$ python -q
>>> import numpy as np
>>> np.set_printoptions(precision=2, suppress=True, linewidth=100, floatmode="fixed")
>>> M = np.array([[2, 0, 3, -3],
...     [0, 2, 2, -2],
...     [-1, 1, -1, -1],
...     [1, 0, -1, 2],
...     [2, 0, -3, 1],
...     [-3, 1, -3, 0],
...     [-3, 3, 3, -2],
...     [3, -2, -3, 3],
...     [-3, -2, 2, -2]])
>>> M2 = np.c_[M[:, :2] @ np.array([[-1, 4], [-1, 9]]), np.array([0, -1, 0, 2, 1, 2, -2, -2, -2])]
>>> print(M2)
[[ -2   8   0]
 [ -2  18  -1]
 [  0   5   0]
 [ -1   4   2]
 [ -2   8   1]
 [  2  -3   2]
 [  0  15  -2]
 [ -1  -6  -2]
 [  5 -30  -2]]
>>> print(np.round(np.linalg.lstsq(M, M2[:, 0])[0], 2) + 0)
[-1.00 -1.00  0.00  0.00]
>>> print(np.linalg.norm(np.linalg.qr(M)[0].T @ M2, axis=0) ** 2 / ((M2 ** 2).sum(axis=0) + 1e-12))
[1.00 1.00 0.31]
>>> q, Rm = np.linalg.qr(M)
>>> print(round(float(abs(Rm[0, 0])), 2), np.round(np.linalg.norm(M[:, 0]), 2))
6.78 6.78
>>> print(np.round(q.T @ q, 2) + 0)
[[1.00 0.00 0.00 0.00]
 [0.00 1.00 0.00 0.00]
 [0.00 0.00 1.00 0.00]
 [0.00 0.00 0.00 1.00]]
>>> print(np.abs(np.diag(Rm)))
[6.78 4.40 6.91 3.06]
>>> A = np.array([[0, 1, 2, 1, 0, 0],
...     [2, 0, 2, 1, 0, 0],
...     [1, 2, 1, 2, 0, 2],
...     [2, 0, 2, 2, 0, 1],
...     [0, 0, 2, 2, 0, 0],
...     [1, 0, 2, 2, 0, 2],
...     [0, 1, 0, 2, 0, 2],
...     [0, 2, 2, 1, 0, 0],
...     [0, 1, 0, 0, 1, 1],
...     [0, 0, 1, 2, 1, 1]])
>>> A[2] = A[6]
>>> print(A)
[[0 1 2 1 0 0]
 [2 0 2 1 0 0]
 [0 1 0 2 0 2]
 [2 0 2 2 0 1]
 [0 0 2 2 0 0]
 [1 0 2 2 0 2]
 [0 1 0 2 0 2]
 [0 2 2 1 0 0]
 [0 1 0 0 1 1]
 [0 0 1 2 1 1]]
>>> # row 6 repeats row 2
>>> M2 = A / np.linalg.norm(A, axis=1, keepdims=True)
>>> gram = M2 @ M2.T
>>> print(np.argwhere(np.triu(np.abs(gram) > 0.95, 1)))
[[0 7]
 [2 6]]
>>> print(round(float(np.degrees(np.arccos(np.clip(gram[9, 5], -1, 1)))), 2))
33.0
>>> print(np.linalg.norm(M2, axis=1))
[1.00 1.00 1.00 1.00 1.00 1.00 1.00 1.00 1.00 1.00]
>>> print((gram - 2 * np.eye(10)).round(6).argmax(axis=1))
[7 3 6 1 0 3 2 0 2 5]
